$ python3 -q
>>> import numpy as np
>>> np.set_printoptions(precision=2, suppress=True, linewidth=100, sign=" ")
>>> X = np.load("a.npy")
>>> print(X)
[[ 0  0  0  0]
 [ 0  0  0  0]
 [ 1  0  0  1]
 [ 0  1  0  0]
 [ 0  0  0  3]]
>>> Uu, sv, Vh = np.linalg.svd(X)
>>> print(np.argmax(sv[:-1] / (sv[1:] + 1e-6)) + 1)
3
>>> print(sv)
[ 3.18  1.    0.94  0.  ]
>>> M2 = Uu[:, :3] @ np.diag(sv[:3]) @ Vh[:3]
>>> print(round(np.linalg.norm(X - M2) / np.linalg.norm(X), 2))
0.0
>>> print(round(np.linalg.norm(X - M2, 2), 2), sv[3])
0.0 0.0
>>> print(np.linalg.matrix_rank(M2))
3
>>> print(M2.round(2) + 0)
[[ 0.  0.  0.  0.]
 [ 0.  0.  0.  0.]
 [ 1.  0.  0.  1.]
 [ 0.  1.  0.  0.]
 [ 0.  0.  0.  3.]]
>>> print(np.allclose(X[:-1].T @ np.linalg.lstsq(X[:-1].T, X[-1])[0], X[-1]))
False
>>> print(np.linalg.lstsq(X[:-1].T, X[-1])[2])
2
>>> print(np.abs(np.diag(np.linalg.qr(X)[1])) > 1e-9)
[ True  True False  True]
>>> print(np.round(X @ np.linalg.pinv(X) @ X, 2) + 0)
[[ 0.  0.  0.  0.]
 [ 0.  0.  0.  0.]
 [ 1.  0.  0.  1.]
 [ 0.  1.  0.  0.]
 [ 0.  0.  0.  3.]]
>>> try:
...     np.linalg.inv(X)
... except np.linalg.LinAlgError as e:
...     print(e)
... 
Last 2 dimensions of the array must be square
>>> arr = np.load("case8.npy")
>>> print(arr)
[[ 2  5  2  5]
 [ 4  0  4  0]
 [ 2  5  2  5]
 [ 4  0  4  0]]
>>> # columns 0 and 2 are equal
>>> u, v = arr[3], arr[0]
>>> print(u @ u)
32
>>> pr = (u @ v) / (u @ u) * u
>>> print((v - pr) @ u)
0.0
>>> print(round(np.linalg.norm(u + v) ** 2 + np.linalg.norm(u - v) ** 2, 2))
180.0
>>> rng = np.random.default_rng(646)
>>> labels = rng.permutation(4)
>>> print(labels)
[ 3  1  2  0]
>>> M2 = arr[labels][:, labels]
>>> print(np.allclose(M2, arr))
False
>>> print(np.trace(M2))
4
>>> print(M2)
[[ 0  0  4  4]
 [ 0  0  4  4]
 [ 5  5  2  2]
 [ 5  5  2  2]]
>>> print(np.round(np.linalg.det(M2), 2), np.round(np.linalg.det(arr[labels]), 2))
0.0 0.0
